$ python3 -q
>>> import numpy as np
>>> np.set_printoptions(suppress=True, linewidth=140)
>>> tidy = lambda a: np.round(a, 2) + 0
>>> m1 = np.load("layer3.npy")
>>> print(m1)
[[ 30.08  -8.15  30.24 -29.82]
 [ 30.3   -9.1   30.77 -29.58]
 [ 29.81 -12.01  29.89 -31.19]
 [ 28.83 -11.68  28.77 -31.33]
 [ 30.25  -8.71  27.8  -30.12]
 [ 29.7   -8.96  30.85 -30.78]
 [ 30.04  -9.77  28.93 -29.74]
 [ 29.34 -10.56  29.37 -30.34]
 [ 29.45 -10.52  29.56 -28.73]
 [ 30.58 -10.11  30.71 -32.01]
 [ 28.57 -11.2   32.23 -30.71]
 [ 30.53 -10.17  29.66 -29.55]
 [ 31.23 -13.05  29.2  -28.37]
 [ 29.19  -9.88  30.02 -28.4 ]
 [ 27.94 -10.01  30.73 -30.87]
 [ 30.   -10.17  29.02 -30.76]
 [ 30.29  -8.64  29.75 -30.12]
 [ 29.91 -10.8   30.55 -29.8 ]
 [ 30.81 -10.49  31.47 -28.5 ]
 [ 30.13  -9.43  28.27 -30.96]
 [ 29.9   -9.87  29.44 -30.75]
 [ 30.57 -10.2   29.37 -30.69]
 [ 30.75 -11.4   29.31 -31.15]
 [ 29.41  -9.5   29.47 -30.8 ]
 [ 29.1   -9.42  29.98 -31.42]
 [ 30.99 -11.07  28.56 -32.62]
 [ 29.75 -11.27  30.31 -30.19]
 [ 29.82 -10.43  30.72 -30.05]]
>>> dist = np.linalg.norm(m1[:, None] - m1[None], axis=-1)
>>> print(dist.mean(axis=1).argmax())
12
>>> print(dist.shape)
(28, 28)
>>> print(np.linalg.matrix_rank(dist ** 2))
6
>>> print(tidy(dist[:5, :5]))
[[0.   1.14 4.12 4.3  2.53]
 [1.14 0.   3.47 3.98 3.04]
 [4.12 3.47 0.   1.53 4.07]
 [4.3  3.98 1.53 0.   3.64]
 [2.53 3.04 4.07 3.64 0.  ]]
>>> J = np.loadtxt("test9.csv", delimiter=",")
>>> print(J)
[[10.65  7.08  5.48  9.33  0.27 11.36]
 [ 9.17  6.8   5.49  8.11  0.22  9.77]
 [10.6   4.68  3.97 10.09 -0.28 10.95]
 [10.59  5.33  3.69  9.53 -1.18 10.73]
 [10.52  3.93  4.76  8.86  0.4  10.2 ]
 [10.82  4.64  4.35 10.92  0.52  9.08]
 [ 9.54  5.93  6.36 10.34 -0.23 10.29]
 [10.43  3.27  4.11 10.48  0.97 11.84]
 [ 9.76  5.62  3.95  9.52 -0.57 11.34]
 [ 9.32  4.44  3.63  7.44 -0.76 10.07]
 [ 7.58  3.77  3.92  9.17 -0.29 10.26]
 [ 8.6   3.13  5.06 11.87 -0.93 10.24]
 [ 8.62  5.27  5.36 11.98  0.01 10.47]
 [ 9.74  6.03  5.94 10.71  0.28  9.89]
 [10.3   5.38  5.12  9.69 -0.66  9.6 ]
 [ 9.99  6.67  4.86 10.91 -1.64  7.86]
 [11.57  5.12  5.17  8.96  0.87  8.49]
 [10.42  6.01  5.26 10.38 -2.   10.96]
 [10.25  4.22  4.24 10.3   1.32 10.62]
 [10.17  5.25  4.01  9.   -1.12  9.96]
 [ 9.11  4.77  5.7  11.67  0.22 11.26]
 [ 9.72  2.75  4.4  10.01  1.07 10.18]
 [ 9.66  4.6   6.9  10.96  1.12 10.27]
 [ 9.34  4.33  4.48  9.36  0.28  8.79]
 [ 9.06  4.86  4.08 10.47 -0.95  8.66]
 [10.02  2.59  5.17  9.92  1.02 11.52]
 [ 9.58  4.22  4.49 10.75  1.28  9.98]
 [12.01  5.58  4.69  8.13 -0.78  8.83]
 [10.13  4.67  6.34  8.02  0.74  8.45]
 [ 9.55  4.41  5.59  9.36 -0.66  9.48]
 [11.    4.87  6.22 11.55 -0.18 10.19]
 [10.08  4.33  6.1  11.12 -0.33 12.02]
 [ 9.15  4.45  4.71 10.27  0.52  8.26]
 [ 9.75  3.58  5.71 10.07  1.39  8.15]
 [ 8.3   4.81  5.29  9.59 -0.7  10.6 ]
 [11.75  4.07  4.31  9.76  0.54 10.38]
 [ 9.08  6.42  5.11  9.73  0.66  9.18]
 [ 9.01  5.13  5.63  8.57 -0.04 11.09]
 [ 8.49  3.17  5.43 10.68  0.74  9.28]
 [ 9.36  5.41  5.66  9.19  0.2  10.51]
 [11.41  4.9   3.77 10.92 -1.18  9.43]
 [12.43  4.22  4.33 10.75  0.74 10.19]
 [10.    4.25  6.24  9.08  0.02  8.13]
 [10.77  5.53  4.2  11.47  1.38 10.53]
 [10.62  5.79  3.54 10.81  0.86 11.31]
 [11.82  3.01  4.76 10.05 -0.67 10.35]]
>>> left, s, Vh = np.linalg.svd(m1)
>>> print(np.argmax(s[:-1] / (s[1:] + 1e-6)) + 1)
1
>>> A2 = left[:, :1] @ np.diag(s[:1]) @ Vh[:1]
>>> print(np.linalg.matrix_rank(A2))
1
>>> Xs = (m1 - m1.mean(axis=0)) / m1.std(axis=0)
>>> print(tidy(Xs.std(axis=0)))
[1. 1. 1. 1.]
>>> print(np.argwhere(np.abs(Xs) > 2))
[[ 4  2]
 [10  2]
 [12  1]
 [14  0]
 [25  3]]
>>> coef = np.linalg.lstsq(np.delete(Xs, 2, axis=1), Xs[:, 2])[0]
>>> print(np.abs(coef).argmax())
0
>>> A = np.load("data.npy")
>>> print(A)
[[2 0 0 0 0 0]
 [0 0 0 0 0 0]
 [0 0 1 0 0 0]
 [0 0 0 5 0 0]
 [0 0 0 0 7 0]
 [0 0 0 0 0 2]]
>>> w, V = np.linalg.eigh(A)
>>> print(np.abs(V[:, -1]).round(6).argmax())
4
>>> print(V @ np.diag(w) @ V.T)
[[2. 0. 0. 0. 0. 0.]
 [0. 0. 0. 0. 0. 0.]
 [0. 0. 1. 0. 0. 0.]
 [0. 0. 0. 5. 0. 0.]
 [0. 0. 0. 0. 7. 0.]
 [0. 0. 0. 0. 0. 2.]]
>>> print(tidy(np.linalg.eigvalsh(A + 4 * np.eye(6))))
[ 4.  5.  6.  6.  9. 11.]
>>> print(V.T @ V)
[[1. 0. 0. 0. 0. 0.]
 [0. 1. 0. 0. 0. 0.]
 [0. 0. 1. 0. 0. 0.]
 [0. 0. 0. 1. 0. 0.]
 [0. 0. 0. 0. 1. 0.]
 [0. 0. 0. 0. 0. 1.]]
>>> A2 = np.array([[3, -2, 2],
...     [0, 5, -3],
...     [-5, 1, 0],
...     [-2, -1, 5],
...     [-4, 1, 1],
...     [1, -3, -4],
...     [4, -2, -1],
...     [2, -3, 5],
...     [-1, -2, 1],
...     [0, 2, 3],
...     [-2, -3, -5],
...     [-5, -4, 5]])
>>> Z = np.array([[2, 0, 0, 1], [3, 0, 0, 1], [3, 3, 3, 3]])
>>> arr = A2 @ Z
>>> print(arr)
[[  6   6   6   7]
 [  6  -9  -9  -4]
 [ -7   0   0  -4]
 [  8  15  15  12]
 [ -2   3   3   0]
 [-19 -12 -12 -14]
 [ -1  -3  -3  -1]
 [ 10  15  15  14]
 [ -5   3   3   0]
 [ 15   9   9  11]
 [-28 -15 -15 -20]
 [ -7  15  15   6]]
>>> # columns 1 and 2 are equal
>>> dist = np.linalg.norm(arr[:, None] - arr[None], axis=-1)
>>> print(dist.shape)
(12, 12)
>>> print(tidy(dist[8]))
[13.71 20.62  6.16 24.52  3.   29.02  9.43 26.63  0.   24.35 39.71 18.11]
>>> print(tidy(np.linalg.norm(arr - arr.mean(axis=0), axis=1)))
[11.55 18.39  7.49 23.57  1.21 30.13  7.66 25.48  3.24 22.11 41.17 19.48]
>>> print(dist[8].round(6).argsort(kind="stable")[:4])
[8 4 2 6]
>>> Xs = arr - arr.mean(axis=0)
>>> left, s, Vh = np.linalg.svd(Xs, full_matrices=False)
>>> print(np.searchsorted(np.cumsum(s ** 2) / (s ** 2).sum(), 0.9) + 1)
2
>>> print(tidy(Vh[0] * np.sign(Vh[0, np.abs(Vh[0]).argmax()])))
[0.53 0.48 0.48 0.5 ]
>>> print(tidy(s))
[68.04 25.26  2.41  0.  ]
>>> print(np.linalg.matrix_rank(Xs))
3
>>> print((np.sign(left[:, 0]) == np.sign(left[0, 0])).astype(int))
[1 0 0 1 1 0 0 1 0 1 0 1]
>>> W1 = np.array([[-1, -3, 0, -1, 0],
...     [1, -3, 2, -1, -1],
...     [-3, -1, 1, 2, -1],
...     [-3, -2, -1, 3, -2]])
>>> coef = np.array([3, -2, 3, -9, -7])
>>> act = np.maximum(arr @ W1 + coef, 0)
>>> print(tidy((act > 0).mean(axis=0)))
[0.5  0.5  0.67 0.42 0.42]
>>> print(act)
[[  0   0  14  12   0]
 [ 27  24   0   0  19]
 [ 22  27   7   0   1]
 [  0   0  36  34   0]
 [  0   0  12   0   0]
 [ 88 131   0   0  45]
 [ 13  15   0   0   1]
 [  0   0  34  38   0]
 [  2   1  12   0   0]
 [  0   0  19  18   0]
 [121 182   0   0  63]
 [  0   0  42  31   0]]
>>> Z = np.array([[0, -3, 0], [-3, -1, -1], [-3, 3, -2], [0, 3, 0], [1, 3, 3]])
>>> print(W1 @ Z)
[[ 9  3  3]
 [ 2  0 -4]
 [-1 16 -4]
 [ 7 11 -2]]
>>> x0 = np.array([-5, -1, 5, 3, 6])
>>> rhs = act @ x0
>>> coef, lr = np.zeros(5), 1 / np.linalg.norm(act, 2) ** 2
>>> for i in range(50):
...     coef -= lr * act.T @ (act @ coef - rhs)
...     if i % 10 == 0: print(i, round(np.linalg.norm(act @ coef - rhs), 2))
... 
0 485.7
10 170.21
20 91.42
30 78.34
40 75.76
>>> print(tidy(np.linalg.cond(act)))
34.16
>>> Z = 20 * np.array([[1.4, -0.1, 0.0, 0.3, -0.1, 1.2, -1.8, -1.6, -0.2],
...     [1.4, -0.2, -0.5, 1.1, -0.6, 0.3, -0.5, 0.4, 0.0]])
>>> rng = np.random.default_rng(95694)
>>> z = rng.integers(0, 2, 16)
>>> feats = Z[z] + rng.normal(size=(16, 9))
>>> print(tidy(feats))
[[ 27.04  -3.15   0.99   7.28  -0.45  23.25 -35.51 -31.98  -4.54]
 [ 27.88  -0.72   1.02   5.86  -1.66  22.84 -36.5  -30.84  -4.42]
 [ 27.84  -4.49 -10.33  20.52 -12.03   7.17  -9.22   7.32  -0.31]
 [ 28.53  -4.15 -11.02  22.14 -12.17   4.63 -10.29   8.01  -0.57]
 [ 27.86  -3.3   -9.47  22.72 -10.78   4.34  -8.92   8.59  -0.78]
 [ 27.17  -2.46   0.05   6.93  -2.21  24.79 -36.03 -31.55  -3.94]
 [ 28.13  -4.9   -9.31  21.91 -11.4    7.03 -11.27   8.27  -0.3 ]
 [ 28.58  -1.69  -0.48   5.13  -1.48  22.98 -35.68 -32.19  -2.75]
 [ 29.36  -2.9   -0.26   5.84  -3.14  24.72 -35.58 -33.37  -3.63]
 [ 27.37  -2.93  -9.54  21.31 -12.09   5.62 -10.83   8.18  -0.75]
 [ 28.68  -3.19 -10.31  20.65 -13.16   5.8   -7.62   6.45   0.36]
 [ 28.47  -3.67  -9.26  21.08 -12.54   6.31  -9.14   7.88  -0.09]
 [ 27.95  -4.1  -10.75  20.87 -11.16   4.95  -9.64   7.25  -0.78]
 [ 28.57  -3.15 -10.    22.02 -13.64   6.   -11.31   9.34   0.52]
 [ 28.44  -4.81  -8.11  22.42 -12.34   6.36  -9.43   8.35  -0.04]
 [ 28.78  -0.96  -1.37   6.85  -2.32  23.99 -34.57 -31.36  -2.09]]
>>> w, V = np.linalg.eigh(A)
>>> x0 = np.array([3, 0, 4, 2, 5, 3])
>>> print((np.sign(V[:, -1].round(6)) == np.sign(V[0, -1].round(6))).astype(int))
[1 1 1 1 0 1]
>>> rk = np.linalg.matrix_rank(arr)
>>> print(rk)
3
>>> N = np.linalg.svd(arr)[2][rk:].T
>>> print([int(np.linalg.matrix_rank(np.delete(arr, i, axis=0))) for i in range(12)])
[3, 3, 3, 3, 3, 3, 3, 3, 3, 3, 3, 3]
>>> print(N.shape)
(4, 1)
>>> print(tidy(arr @ N))
[[0.]
 [0.]
 [0.]
 [0.]
 [0.]
 [0.]
 [0.]
 [0.]
 [0.]
 [0.]
 [0.]
 [0.]]
>>> print(np.allclose(arr @ N, 0))
True
>>> A2 = feats / np.linalg.norm(feats, axis=1, keepdims=True)
>>> C2 = A2 @ A2.T
>>> print(tidy(C2[7]))
[1.   1.   0.48 0.46 0.43 1.   0.49 1.   1.   0.47 0.46 0.47 0.47 0.46 0.46 1.  ]
>>> print(np.argwhere(np.triu(np.abs(C2) > 0.95, 1)))
[[ 0  1]
 [ 0  5]
 [ 0  7]
 [ 0  8]
 [ 0 15]
 [ 1  5]
 [ 1  7]
 [ 1  8]
 [ 1 15]
 [ 2  3]
 [ 2  4]
 [ 2  6]
 [ 2  9]
 [ 2 10]
 [ 2 11]
 [ 2 12]
 [ 2 13]
 [ 2 14]
 [ 3  4]
 [ 3  6]
 [ 3  9]
 [ 3 10]
 [ 3 11]
 [ 3 12]
 [ 3 13]
 [ 3 14]
 [ 4  6]
 [ 4  9]
 [ 4 10]
 [ 4 11]
 [ 4 12]
 [ 4 13]
 [ 4 14]
 [ 5  7]
 [ 5  8]
 [ 5 15]
 [ 6  9]
 [ 6 10]
 [ 6 11]
 [ 6 12]
 [ 6 13]
 [ 6 14]
 [ 7  8]
 [ 7 15]
 [ 8 15]
 [ 9 10]
 [ 9 11]
 [ 9 12]
 [ 9 13]
 [ 9 14]
 [10 11]
 [10 12]
 [10 13]
 [10 14]
 [11 12]
 [11 13]
 [11 14]
 [12 13]
 [12 14]
 [13 14]]
